$ python3 -q
>>> import numpy as np
>>> from numpy import linalg as LA
>>> np.set_printoptions(precision=3, suppress=True, linewidth=160)
>>> K = np.loadtxt("block15.csv", delimiter=",")
>>> K
array([[-3.,  0.,  2.,  0.,  0.,  0.,  0.,  0.],
       [ 2., -2.,  0.,  0.,  0.,  0.,  0.,  0.],
       [ 3.,  0.,  0.,  0.,  3.,  0.,  0.,  0.],
       [ 0.,  0., -1., -2., -3.,  0.,  0.,  0.],
       [ 3.,  0.,  0.,  0.,  0.,  0.,  0.,  0.],
       [ 2.,  0.,  0.,  0.,  0.,  0.,  0.,  0.],
       [ 0., -3.,  0.,  0., -1.,  0.,  0., -2.],
       [ 0., -3.,  0.,  2., -1.,  0.,  0.,  0.]])
>>> LA.cond(K) > 100
np.True_
>>> def softmax(z):
...     e = np.exp(z - z.max(axis=-1, keepdims=True))
...     return e / e.sum(axis=-1, keepdims=True)
... 
>>> np.round(softmax(10 * K[0]), 3) + 0
array([0., 0., 1., 0., 0., 0., 0., 0.])
>>> softmax(K[0] + -3)
array([0.004, 0.074, 0.55 , 0.074, 0.074, 0.074, 0.074, 0.074])
>>> att = K @ K.T / np.sqrt(8)
>>> softmax(att).round(6).argmax(axis=1)
array([0, 1, 2, 3, 2, 2, 6, 7])
>>> softmax(att)[0] @ K
array([-2.91 , -0.061,  1.94 ,  0.01 , -0.033,  0.   ,  0.   , -0.02 ])
>>> left, sigma, VT = LA.svd(K)
>>> evecs = VT[:(sigma > 1e-8).sum()]
>>> rng = np.random.default_rng(66797)
>>> vec = K[0] + 2 * K[6] + rng.integers(2) * np.eye(8)[3]
>>> vec
array([-3., -6.,  2.,  1., -2.,  0.,  0., -4.])
>>> np.round(evecs.T @ evecs, 3) + 0
array([[1., 0., 0., 0., 0., 0., 0., 0.],
       [0., 1., 0., 0., 0., 0., 0., 0.],
       [0., 0., 1., 0., 0., 0., 0., 0.],
       [0., 0., 0., 1., 0., 0., 0., 0.],
       [0., 0., 0., 0., 1., 0., 0., 0.],
       [0., 0., 0., 0., 0., 0., 0., 0.],
       [0., 0., 0., 0., 0., 0., 0., 0.],
       [0., 0., 0., 0., 0., 0., 0., 1.]])
>>> LA.matrix_rank(np.vstack([K, vec]))
np.int64(6)
>>> np.allclose(evecs.T @ evecs @ vec, vec)
True
>>> np.diag(evecs.T @ evecs)
array([1., 1., 1., 1., 1., 0., 0., 1.])
>>> feats = np.load("mat.npy")
>>> feats
array([[0, 0, 1],
       [0, 0, 0],
       [1, 0, 0]])
>>> np.sort(LA.eigvals(feats).real)
array([-1.,  0.,  1.])
>>> feats @ feats
array([[1, 0, 0],
       [0, 0, 0],
       [0, 0, 1]])
>>> (LA.matrix_power((feats != 0) + (feats.T != 0) + np.eye(3), 3) > 0).astype(int)
array([[1, 0, 1],
       [0, 1, 0],
       [1, 0, 1]])
>>> A = np.loadtxt("case0.csv", delimiter=",")
>>> A
array([[3., 2., 2., 2., 0., 2., 0., 0., 2., 2.],
       [2., 3., 2., 2., 0., 2., 0., 0., 2., 2.],
       [2., 2., 3., 2., 0., 2., 0., 0., 2., 2.],
       [2., 2., 2., 3., 0., 2., 0., 0., 2., 2.],
       [0., 0., 0., 0., 3., 0., 2., 2., 0., 0.],
       [2., 2., 2., 2., 0., 3., 0., 0., 2., 2.],
       [0., 0., 0., 0., 2., 0., 3., 2., 0., 0.],
       [0., 0., 0., 0., 2., 0., 2., 3., 0., 0.],
       [2., 2., 2., 2., 0., 2., 0., 0., 3., 2.],
       [2., 2., 2., 2., 0., 2., 0., 0., 2., 3.]])
>>> w, evecs = LA.eigh(A)
>>> w.sum(), np.trace(A)
(np.float64(30.0), np.float64(30.0))
>>> np.round(LA.eigvalsh(A + -1 * np.eye(10)), 3) + 0
array([ 0.,  0.,  0.,  0.,  0.,  0.,  0.,  0.,  6., 14.])
>>> w
array([ 1.,  1.,  1.,  1.,  1.,  1.,  1.,  1.,  7., 15.])
>>> (w > 1e-8).sum(), (w < -1e-8).sum()
(np.int64(10), np.int64(0))
>>> np.unique(w.round(6) + 0, return_counts=True)[1]
array([8, 1, 1])
>>> LA.svd(A, compute_uv=False)
array([15.,  7.,  1.,  1.,  1.,  1.,  1.,  1.,  1.,  1.])
>>> LA.eigvalsh(A @ A)
array([  1.,   1.,   1.,   1.,   1.,   1.,   1.,   1.,  49., 225.])
>>> np.round(evecs.T @ A @ evecs, 3) + 0
array([[ 1.,  0.,  0.,  0.,  0.,  0.,  0.,  0.,  0.,  0.],
       [ 0.,  1.,  0.,  0.,  0.,  0.,  0.,  0.,  0.,  0.],
       [ 0.,  0.,  1.,  0.,  0.,  0.,  0.,  0.,  0.,  0.],
       [ 0.,  0.,  0.,  1.,  0.,  0.,  0.,  0.,  0.,  0.],
       [ 0.,  0.,  0.,  0.,  1.,  0.,  0.,  0.,  0.,  0.],
       [ 0.,  0.,  0.,  0.,  0.,  1.,  0.,  0.,  0.,  0.],
       [ 0.,  0.,  0.,  0.,  0.,  0.,  1.,  0.,  0.,  0.],
       [ 0.,  0.,  0.,  0.,  0.,  0.,  0.,  1.,  0.,  0.],
       [ 0.,  0.,  0.,  0.,  0.,  0.,  0.,  0.,  7.,  0.],
       [ 0.,  0.,  0.,  0.,  0.,  0.,  0.,  0.,  0., 15.]])
>>> round(np.trace(LA.pinv(feats) @ feats), 3)
np.float64(2.0)
>>> np.allclose(feats[:-1].T @ LA.lstsq(feats[:-1].T, feats[-1])[0], feats[-1])
False
>>> feats @ LA.pinv(feats) @ feats
array([[0., 0., 1.],
       [0., 0., 0.],
       [1., 0., 0.]])
>>> np.unique(feats.round(6), axis=0).shape
(3, 3)
